% ipython --no-banner

In [1]: import numpy as np

In [2]: import numpy.linalg as la

In [3]: np.set_printoptions(precision=2, suppress=True, linewidth=120, floatmode="fixed")

In [4]: feats = np.load("m.npy")

In [5]: feats
Out[5]: 
array([[0, 0, 0, 0, 0, 1, 1, 1, 0, 0, 0, 0, 0, 0, 0, 0],
       [0, 0, 0, 1, 0, 0, 0, 0, 0, 0, 0, 0, 0, 0, 0, 1],
       [0, 0, 0, 0, 0, 0, 0, 1, 0, 0, 0, 0, 0, 0, 0, 0],
       [0, 1, 0, 0, 1, 0, 0, 1, 0, 0, 0, 0, 0, 0, 0, 0],
       [0, 0, 0, 1, 0, 1, 0, 0, 0, 1, 0, 0, 0, 0, 0, 0],
       [1, 0, 0, 0, 1, 0, 0, 0, 0, 0, 0, 0, 0, 0, 0, 0],
       [1, 0, 0, 0, 0, 0, 0, 1, 0, 0, 0, 0, 1, 0, 1, 0],
       [1, 0, 1, 1, 0, 0, 1, 0, 0, 0, 0, 1, 0, 0, 0, 0],
       [0, 0, 0, 0, 0, 0, 0, 0, 0, 0, 0, 0, 0, 1, 0, 0],
       [0, 0, 0, 0, 1, 0, 0, 0, 0, 0, 0, 0, 0, 0, 0, 0],
       [0, 0, 0, 0, 0, 0, 0, 0, 0, 0, 0, 0, 0, 0, 0, 0],
       [0, 0, 0, 0, 0, 0, 0, 1, 0, 0, 0, 0, 0, 0, 1, 1],
       [0, 0, 0, 0, 0, 0, 1, 0, 0, 0, 0, 0, 0, 1, 0, 0],
       [0, 0, 0, 0, 0, 0, 0, 0, 1, 0, 0, 0, 1, 0, 0, 0],
       [0, 0, 0, 0, 0, 0, 1, 0, 0, 0, 0, 1, 0, 0, 0, 1],
       [0, 1, 0, 0, 0, 0, 0, 0, 0, 0, 0, 1, 0, 0, 1, 0]])

In [6]: np.abs(np.diag(la.qr(feats)[1])) > 1e-9
Out[6]: array([ True,  True,  True,  True,  True,  True,  True,  True,  True,  True, False,  True,  True,  True,  True,  True])

In [7]: rng = np.random.default_rng(7393)

In [8]: lab = rng.permutation(16)

In [9]: lab
Out[9]: array([ 3, 14, 13, 10, 12,  0,  8, 15,  5,  6,  4,  7,  2,  1, 11,  9])

In [10]: A2 = feats[lab][:, lab]

In [11]: np.trace(A2)
Out[11]: np.int64(0)

In [12]: print(np.allclose(A2, feats))
False

In [13]: arr = np.load("x.npy")

In [14]: arr
Out[14]: 
array([[-4.00,  3.00,  0.00,  0.00,  0.00,  0.00,  0.00,  0.00],
       [ 3.00,  4.00,  3.00,  0.00,  0.00,  0.00,  0.00,  0.00],
       [ 0.00,  3.00, -1.00,  3.00,  0.00,  0.00,  0.00,  0.00],
       [ 0.00,  0.00,  3.00, -5.00,  3.00,  0.00,  0.00,  0.00],
       [ 0.00,  0.00,  0.00,  3.00,  5.00,  3.00,  0.00,  0.00],
       [ 0.00,  0.00,  0.00,  0.00,  3.00,  4.00,  3.00,  0.00],
       [ 0.00,  0.00,  0.00,  0.00,  0.00,  3.00,  4.00,  3.00],
       [ 0.00,  0.00,  0.00,  0.00,  0.00,  0.00,  3.00, -3.00]])

In [15]: # symmetric, so the eigenvalues are real

In [16]: vals, evecs = la.eigh(arr)

In [17]: np.round(evecs.T @ arr @ evecs, 2) + 0
Out[17]: 
array([[-7.44,  0.00,  0.00,  0.00,  0.00,  0.00,  0.00,  0.00],
       [ 0.00, -5.07,  0.00,  0.00,  0.00,  0.00,  0.00,  0.00],
       [ 0.00,  0.00, -4.27,  0.00,  0.00,  0.00,  0.00,  0.00],
       [ 0.00,  0.00,  0.00, -0.84,  0.00,  0.00,  0.00,  0.00],
       [ 0.00,  0.00,  0.00,  0.00,  0.94,  0.00,  0.00,  0.00],
       [ 0.00,  0.00,  0.00,  0.00,  0.00,  5.43,  0.00,  0.00],
       [ 0.00,  0.00,  0.00,  0.00,  0.00,  0.00,  6.31,  0.00],
       [ 0.00,  0.00,  0.00,  0.00,  0.00,  0.00,  0.00,  8.94]])

In [18]: np.round(evecs @ np.diag(vals) @ evecs.T, 2) + 0
Out[18]: 
array([[-4.00,  3.00,  0.00,  0.00,  0.00,  0.00,  0.00,  0.00],
       [ 3.00,  4.00,  3.00,  0.00,  0.00,  0.00,  0.00,  0.00],
       [ 0.00,  3.00, -1.00,  3.00,  0.00,  0.00,  0.00,  0.00],
       [ 0.00,  0.00,  3.00, -5.00,  3.00,  0.00,  0.00,  0.00],
       [ 0.00,  0.00,  0.00,  3.00,  5.00,  3.00,  0.00,  0.00],
       [ 0.00,  0.00,  0.00,  0.00,  3.00,  4.00,  3.00,  0.00],
       [ 0.00,  0.00,  0.00,  0.00,  0.00,  3.00,  4.00,  3.00],
       [ 0.00,  0.00,  0.00,  0.00,  0.00,  0.00,  3.00, -3.00]])

In [19]: np.abs(evecs[:, -1])
Out[19]: array([0.01, 0.04, 0.05, 0.14, 0.59, 0.64, 0.46, 0.11])

In [20]: la.eigvalsh(arr + -1 * np.eye(8))
Out[20]: array([-8.44, -6.07, -5.27, -1.84, -0.06,  4.43,  5.31,  7.94])

In [21]: la.eigvalsh(arr @ arr)
Out[21]: array([ 0.70,  0.89, 18.25, 25.71, 29.45, 39.81, 55.33, 79.86])

In [22]: np.unique(vals.round(6) + 0, return_counts=True)[1]
Out[22]: array([1, 1, 1, 1, 1, 1, 1, 1])
